$ python -q
>>> import numpy as np
>>> import numpy.linalg as la
>>> np.set_printoptions(precision=1, suppress=True, linewidth=140, sign=" ")
>>> tidy = lambda a: np.round(a, 1) + 0
>>> K = np.load("layer15.npy")
>>> K
array([[ 4.9,  3.9,  3.9,  2.9,  1.9,  3.9,  5.9],
       [ 0.7,  3.9,  2.5,  5.8,  1.9, -0.3,  1.7],
       [ 1. ,  1.9,  2. ,  2.9, -0.1,  0. ,  2. ],
       [ 1.5,  0.7,  1.7,  1. , -1.3,  0.5,  2.5],
       [ 2.7,  4.1,  3.3,  4.6,  2.1,  1.7,  3.7],
       [ 2.6,  5.3,  3.6,  6.3,  3.3,  1.6,  3.6],
       [ 4.3,  5.7,  4.3,  5.8,  3.7,  3.3,  5.3],
       [ 6.5,  8.8,  6.1,  8.5,  6.8,  5.5,  7.5],
       [ 3.1,  2.3,  2.8,  2. ,  0.3,  2.1,  4.1],
       [-0.5, -0.7,  0.6,  0.4, -2.7, -1.5,  0.5],
       [ 1.6,  1.7,  2.1,  2.1, -0.3,  0.6,  2.6],
       [-1.6,  0.9,  0.8,  3.3, -1.1, -2.6, -0.6],
       [ 1.2,  0.2,  1.4,  0.4, -1.8,  0.2,  2.2],
       [-0.7, -1.1,  0.4,  0. , -3.1, -1.7,  0.3],
       [-4.2, -3.7, -1.6, -1.1, -5.7, -5.2, -3.2],
       [ 0.2,  2.5,  1.9,  4.2,  0.5, -0.8,  1.2],
       [ 3.6,  1.2,  2.6,  0.3, -0.8,  2.6,  4.6]])
>>> Y = K / la.norm(K, axis=1, keepdims=True)
>>> gram = Y @ Y.T
>>> tidy(la.norm(Y, axis=1))
array([ 1.,  1.,  1.,  1.,  1.,  1.,  1.,  1.,  1.,  1.,  1.,  1.,  1.,  1.,  1.,  1.,  1.])
>>> tidy(gram[16])
array([ 0.9,  0.4,  0.7,  0.9,  0.7,  0.6,  0.7,  0.7,  0.9,  0. ,  0.8, -0.3,  0.8, -0.1, -0.7,  0.3,  1. ])
>>> tidy(np.degrees(np.arccos(np.clip(gram[16, 3], -1, 1))))
np.float64(24.1)
>>> (gram - 2 * np.eye(17)).round(6).argmax(axis=1)
array([  8,  15,  10,  12,   6,   4,   7,   6,   0,  13,   8,  15,   3,   9,  13,   1,   8])
